In [1]: import numpy as np

In [2]: np.set_printoptions(precision=2, suppress=True, linewidth=140, floatmode="fixed")

In [3]: K = np.array([[-2.0, 1.0, 1.0, 1.0, 1.0],
   ...:     [1.0, -2.0, 1.0, 1.0, 1.0],
   ...:     [1.0, 1.0, -2.0, 1.0, 1.0],
   ...:     [1.0, 1.0, 1.0, -2.0, 1.0],
   ...:     [1.0, 1.0, 1.0, 1.0, -2.0]])

In [4]: Y = np.array([[-9, -4], [9, -8]])

In [5]: basis = np.kron(Y, K)

In [6]: basis.shape
Out[6]: (10, 10)

In [7]: np.linalg.matrix_rank(basis)
Out[7]: np.int64(10)

In [8]: w, evecs = np.linalg.eigh(K)

In [9]: vec = np.array([2, 5, -5, 2, -5])

In [10]: np.linalg.eigvalsh(K[1:, 1:])
Out[10]: array([-3.00, -3.00, -3.00,  1.00])

In [11]: vec @ K @ vec
Out[11]: np.float64(-248.0)

In [12]: Q, _ = np.linalg.qr(np.array([[0.9, 0.6, 1.6, -0.4, 0.5],
    ...:     [0.6, -0.9, -0.3, -0.6, -1.1],
    ...:     [0.1, -1.3, 0.0, 0.1, -0.5],
    ...:     [0.2, 1.2, -0.2, 0.4, -0.7],
    ...:     [-0.9, -0.3, 0.3, 2.2, 0.7]]))

In [13]: w = np.array([1, -4, 2, 0, 2])

In [14]: F = Q @ np.diag(w) @ Q.T

In [15]: F
Out[15]: 
array([[ 1.33,  0.28,  0.72, -0.88,  0.41],
       [ 0.28,  0.02, -2.09,  0.98, -0.39],
       [ 0.72, -2.09, -0.53,  1.80, -0.45],
       [-0.88,  0.98,  1.80, -0.82, -0.43],
       [ 0.41, -0.39, -0.45, -0.43,  1.00]])

In [16]: rk = np.linalg.matrix_rank(F)

In [17]: rk
Out[17]: np.int64(4)

In [18]: null = np.linalg.svd(F)[2][rk:].T

In [19]: print(np.linalg.matrix_rank(F.T @ F), np.linalg.matrix_rank(F @ F.T))
4 4

In [20]: np.round(null @ null.T, 2) + 0
Out[20]: 
array([[0.00, 0.03, 0.02, 0.05, 0.04],
       [0.03, 0.19, 0.10, 0.30, 0.23],
       [0.02, 0.10, 0.05, 0.16, 0.12],
       [0.05, 0.30, 0.16, 0.46, 0.36],
       [0.04, 0.23, 0.12, 0.36, 0.29]])

In [21]: [int(np.linalg.matrix_rank(F[:i])) for i in range(1, len(F) + 1)]
Out[21]: [1, 2, 3, 4, 4]

In [22]: null[:, 0] / null[np.abs(null[:, 0]).round(6).argmax(), 0]
Out[22]: array([0.10, 0.64, 0.34, 1.00, 0.79])

In [23]: [int(np.linalg.matrix_rank(np.delete(F, i, axis=0))) for i in range(5)]
Out[23]: [4, 4, 4, 4, 4]

In [24]: print(null.shape)
(5, 1)

In [25]: np.argsort(-np.linalg.norm(F, axis=0).round(6), kind="stable")[:3]
Out[25]: array([2, 3, 1])

In [26]: np.round(np.linalg.norm(F, 2) / np.linalg.norm(F), 2)
Out[26]: np.float64(0.8)

In [27]: u, g = F[1], F[2]

In [28]: round(float(u @ g), 2)
Out[28]: 3.21

In [29]: np.round(u @ u, 2)
Out[29]: np.float64(5.55)

In [30]: p = (u @ g) / (u @ u) * u

In [31]: np.round((g - p) @ u, 2)
Out[31]: np.float64(-0.0)

In [32]: Uu, sv, Vh = np.linalg.svd(F)

In [33]: sv.round(2) + 0
Out[33]: array([4.00, 2.00, 2.00, 1.00, 0.00])

In [34]: np.argmax(sv[:-1] / (sv[1:] + 1e-6)) + 1
Out[34]: np.int64(4)

In [35]: Y = Uu[:, :4] @ np.diag(sv[:4]) @ Vh[:4]

In [36]: print(Y)
[[ 1.33  0.28  0.72 -0.88  0.41]
 [ 0.28  0.02 -2.09  0.98 -0.39]
 [ 0.72 -2.09 -0.53  1.80 -0.45]
 [-0.88  0.98  1.80 -0.82 -0.43]
 [ 0.41 -0.39 -0.45 -0.43  1.00]]

In [37]: round(float(np.linalg.norm(F - Y, 2)), 2), round(float(sv[4]), 2)
Out[37]: (0.0, 0.0)
